% python3 -q
>>> import numpy as np
>>> np.set_printoptions(suppress=True, linewidth=120)
>>> W0 = np.load("sample2.npy")
>>> W0
array([[ 29.86, -36.77, -11.53, -66.11, -44.33, -33.65,  69.24, -20.82, -48.42, -75.22,  50.8 ,  30.37,   8.82],
       [ 10.12, -11.52,  -4.14, -21.76, -15.43, -10.92,  22.43,  -6.8 , -15.96, -25.61,  17.48,  10.71,   2.64],
       [-21.87,  27.98,  12.07,  49.84,  24.74,  20.88, -49.2 ,  17.01,  40.01,  55.51, -30.74, -21.74,   3.04],
       [-20.21,  22.05,   3.38,  41.96,  39.54,  25.88, -47.95,  12.04,  26.11,  49.98, -42.21, -20.37, -17.92],
       [ -2.3 ,   9.95,  15.89,  12.41, -34.99, -12.88,   3.65,   8.9 ,  26.23,   5.23,  27.28,  -2.3 ,  44.74],
       [-16.06,  18.24,   4.  ,  34.02,  30.58,  20.22, -37.54,   9.89,  22.36,  39.9 , -32.14, -15.35, -12.21],
       [  2.6 ,   6.24,  16.16,   4.34, -44.99, -19.07,  13.03,   7.03,  22.22,  -5.03,  37.22,   1.73,  51.25],
       [ 20.26, -25.8 , -12.06, -45.9 , -20.01, -17.79,  43.9 , -15.69, -38.04, -50.44,  26.41,  20.54,  -5.84],
       [-30.34,  38.09,  16.04,  67.78,  35.13,  29.24, -66.79,  23.52,  54.1 ,  74.91, -43.32, -30.03,   2.15],
       [ 20.41, -23.18,  -6.11, -42.68, -34.73, -23.43,  47.15, -13.34, -28.93, -50.01,  38.28,  19.81,  12.08],
       [-11.84,   9.84,  -4.31,  22.24,  40.46,  21.95, -31.98,   4.3 ,   5.82,  29.26, -37.75, -12.54, -30.19],
       [  0.2 ,   9.26,  18.11,   9.09, -45.02, -18.16,   8.84,   8.95,  27.23,  -0.05,  36.05,  -0.41,  54.55]])
>>> def softmax(z):
...     e = np.exp(z - z.max(axis=-1, keepdims=True))
...     return e / e.sum(axis=-1, keepdims=True)
... 
>>> np.round(softmax(W0[1]), 2) + 0
array([0.  , 0.  , 0.  , 0.  , 0.  , 0.  , 0.99, 0.  , 0.  , 0.  , 0.01, 0.  , 0.  ])
>>> S = W0 @ W0.T / np.sqrt(13)
>>> print(softmax(S).round(6).argmax(axis=1))
[ 0  0  8  8 11  8 11  0  8  0  8 11]
>>> np.round(softmax(S + np.triu(np.full(S.shape, -np.inf), 1)), 2) + 0
array([[1., 0., 0., 0., 0., 0., 0., 0., 0., 0., 0., 0.],
       [1., 0., 0., 0., 0., 0., 0., 0., 0., 0., 0., 0.],
       [0., 0., 1., 0., 0., 0., 0., 0., 0., 0., 0., 0.],
       [0., 0., 0., 1., 0., 0., 0., 0., 0., 0., 0., 0.],
       [0., 0., 0., 0., 1., 0., 0., 0., 0., 0., 0., 0.],
       [0., 0., 0., 1., 0., 0., 0., 0., 0., 0., 0., 0.],
       [0., 0., 0., 0., 0., 0., 1., 0., 0., 0., 0., 0.],
       [1., 0., 0., 0., 0., 0., 0., 0., 0., 0., 0., 0.],
       [0., 0., 0., 0., 0., 0., 0., 0., 1., 0., 0., 0.],
       [1., 0., 0., 0., 0., 0., 0., 0., 0., 0., 0., 0.],
       [0., 0., 0., 0., 0., 0., 0., 0., 1., 0., 0., 0.],
       [0., 0., 0., 0., 0., 0., 0., 0., 0., 0., 0., 1.]])
>>> U, sigma, VT = np.linalg.svd(W0)
>>> np.argmax(sigma[:-1] / (sigma[1:] + 1e-6)) + 1
np.int64(2)
>>> B = U[:, :2] @ np.diag(sigma[:2]) @ VT[:2]
>>> round(float(np.abs(W0 - B).max()), 2)
0.7
>>> np.linalg.matrix_rank(B)
np.int64(2)
>>> np.round(np.linalg.norm(W0 - B, 2), 2), np.round(sigma[2], 2)
(np.float64(1.73), np.float64(1.73))
